$ python3 -q
>>> import numpy as np
>>> np.set_printoptions(precision=3, suppress=True, linewidth=140, sign=" ")
>>> rd = lambda a: np.round(a, 3) + 0
>>> J = np.load("layer17.npy")
>>> J
array([[  0,   0,   0],
       [  7,   8,   1],
       [  8,  10,   2],
       [  5,   8,   3]])
>>> # null space of dimension 1
>>> rd(np.trace(np.linalg.pinv(J) @ J))
np.float64(2.0)
>>> rd(J @ np.linalg.pinv(J) @ J)
array([[  0.,   0.,   0.],
       [  7.,   8.,   1.],
       [  8.,  10.,   2.],
       [  5.,   8.,   3.]])
>>> try:
...     np.linalg.inv(J)
... except np.linalg.LinAlgError as e:
...     print(e)
... 
Last 2 dimensions of the array must be square
>>> Uu, sv, vt = np.linalg.svd(J)
>>> np.argmax(sv[:-1] / (sv[1:] + 1e-6)) + 1
np.int64(2)
>>> other = Uu[:, :2] @ np.diag(sv[:2]) @ vt[:2]
>>> np.linalg.matrix_rank(J, rtol=0.05)
np.int64(2)
>>> rd(np.linalg.norm(J - other, 2)), rd(sv[2])
(np.float64(0.0), np.float64(0.0))
>>> rng = np.random.default_rng(713)
>>> other = J + rng.integers(-2, 3, (4, 2)) @ rng.integers(-2, 3, (2, 3))
>>> other
array([[ 0, -1, -2],
       [ 9,  8,  3],
       [ 6, 12,  4],
       [ 3,  6, -3]])
>>> np.abs(other - J).sum(axis=1)
array([  3,   4,   6,  10])
>>> other - J
array([[ 0, -1, -2],
       [ 2,  0,  2],
       [-2,  2,  2],
       [-2, -2, -6]])
>>> def softmax(z):
...     e = np.exp(z - z.max(axis=-1, keepdims=True))
...     return e / e.sum(axis=-1, keepdims=True)
... 
>>> rd(softmax(other[1]))
array([ 0.73 ,  0.268,  0.002])
>>> rd(softmax(other).sum(axis=1))
array([ 1.,  1.,  1.,  1.])
>>> rd(softmax(other[1] + 4))
array([ 0.73 ,  0.268,  0.002])
>>> scores = other @ other.T / np.sqrt(3)
>>> rd(softmax(scores)[1] @ other)
array([  6.029,  11.961,   3.99 ])
>>> softmax(scores).round(6).argmax(axis=1)
array([ 0,  2,  2,  2])
>>> rd(softmax(scores))
array([[ 0.947,  0.   ,  0.   ,  0.053],
       [ 0.   ,  0.01 ,  0.99 ,  0.   ],
       [ 0.   ,  0.   ,  1.   ,  0.   ],
       [ 0.   ,  0.001,  0.999,  0.   ]])
>>> [round(float(x), 3) for x in np.linalg.svd(J, compute_uv=False)[:3]]
[19.393, 1.973, 0.0]
>>> np.argsort(-np.linalg.norm(J, axis=0).round(6), kind="stable")[:3]
array([ 1,  0,  2])
>>> rd(np.linalg.norm(J, 2) / np.linalg.norm(J))
np.float64(0.995)
>>> arr = np.load("x.npy")
>>> arr
array([[ -0.518,   0.53 ,  -4.585,   0.3  ],
       [  6.002,   0.162,   0.391,   2.452],
       [  1.526,   0.148,  -3.357,   1.293],
       [  2.995,  -1.158,  -5.791,   1.076],
       [  2.21 ,  -0.321,  -5.319,  -4.019],
       [  3.365,  -0.561,   1.366,  -4.717],
       [-15.086,   1.22 ,   2.837,   0.324],
       [ -6.156,  -0.7  ,   2.787,  -0.195],
       [  0.945,  -0.048,   0.879,  -3.362],
       [  5.39 ,   1.026,  -3.745,   0.696],
       [ -2.508,  -1.531,   2.409,   1.005],
       [ -3.287,   0.476,   0.075,   0.516],
       [  2.141,  -1.647,   2.526,   4.033],
       [ -4.798,  -2.717,   0.733,   0.511],
       [  2.461,   1.646,  -0.919,  -0.85 ],
       [  4.632,  -2.077,  -1.628,   3.851],
       [  3.425,   0.966,  -3.453,  -4.844],
       [  5.531,  -0.101,  -2.604,   4.486],
       [-12.534,  -0.801,  -0.197,  -0.827]])
>>> x = np.array([2, 0, -1, -1])
>>> target = arr @ x
>>> rd(np.linalg.lstsq(arr, target)[0])
array([ 2.,  0., -1., -1.])
>>> rd(np.linalg.pinv(arr) @ arr)
array([[ 1.,  0.,  0.,  0.],
       [ 0.,  1.,  0.,  0.],
       [ 0.,  0.,  1.,  0.],
       [ 0.,  0.,  0.,  1.]])
>>> target = target + 0.3 * rng.normal(size=19)
>>> rd(target)
array([  3.155,   9.168,   4.799,  10.783,  13.556,  10.145, -33.25 , -14.987,   4.738,  13.977,  -8.072,  -6.953,  -2.412, -11.109,
         6.445,   6.73 ,  15.229,   9.364, -24.654])
>>> coef, *_ = np.linalg.lstsq(arr, target)
>>> [round(float(np.linalg.norm(np.linalg.solve(arr.T @ arr + lam * np.eye(4), arr.T @ target))), 2) for lam in (0, 1, 10, 100)]
[2.45, 2.45, 2.39, 2.0]
>>> rd(np.linalg.norm(target - arr @ coef))
np.float64(0.939)
>>> coef.round()
array([ 2.,  0., -1., -1.])
>>> rd(coef)
array([ 2.017,  0.056, -0.966, -1.008])
>>> other = np.c_[arr[:, :1] @ np.array([[1]]), np.array([-5, 3, -2, -5, 3, -1, 1, -3, 5, -4, 5, 4, 5, -1, -1, 2, -4, 3, 2])]
>>> other
array([[ -0.518,  -5.   ],
       [  6.002,   3.   ],
       [  1.526,  -2.   ],
       [  2.995,  -5.   ],
       [  2.21 ,   3.   ],
       [  3.365,  -1.   ],
       [-15.086,   1.   ],
       [ -6.156,  -3.   ],
       [  0.945,   5.   ],
       [  5.39 ,  -4.   ],
       [ -2.508,   5.   ],
       [ -3.287,   4.   ],
       [  2.141,   5.   ],
       [ -4.798,  -1.   ],
       [  2.461,  -1.   ],
       [  4.632,   2.   ],
       [  3.425,  -4.   ],
       [  5.531,   3.   ],
       [-12.534,   2.   ]])
>>> rd(np.linalg.norm(other - arr @ np.linalg.lstsq(arr, other)[0], axis=0))
array([  0.   ,  12.855])
>>> rd(np.linalg.norm(np.linalg.qr(arr)[0].T @ other, axis=0) ** 2 / ((other ** 2).sum(axis=0) + 1e-12))
array([ 1.   ,  0.266])
>>> rd(np.linalg.lstsq(arr, other[:, 0])[0])
array([ 1.,  0.,  0.,  0.])
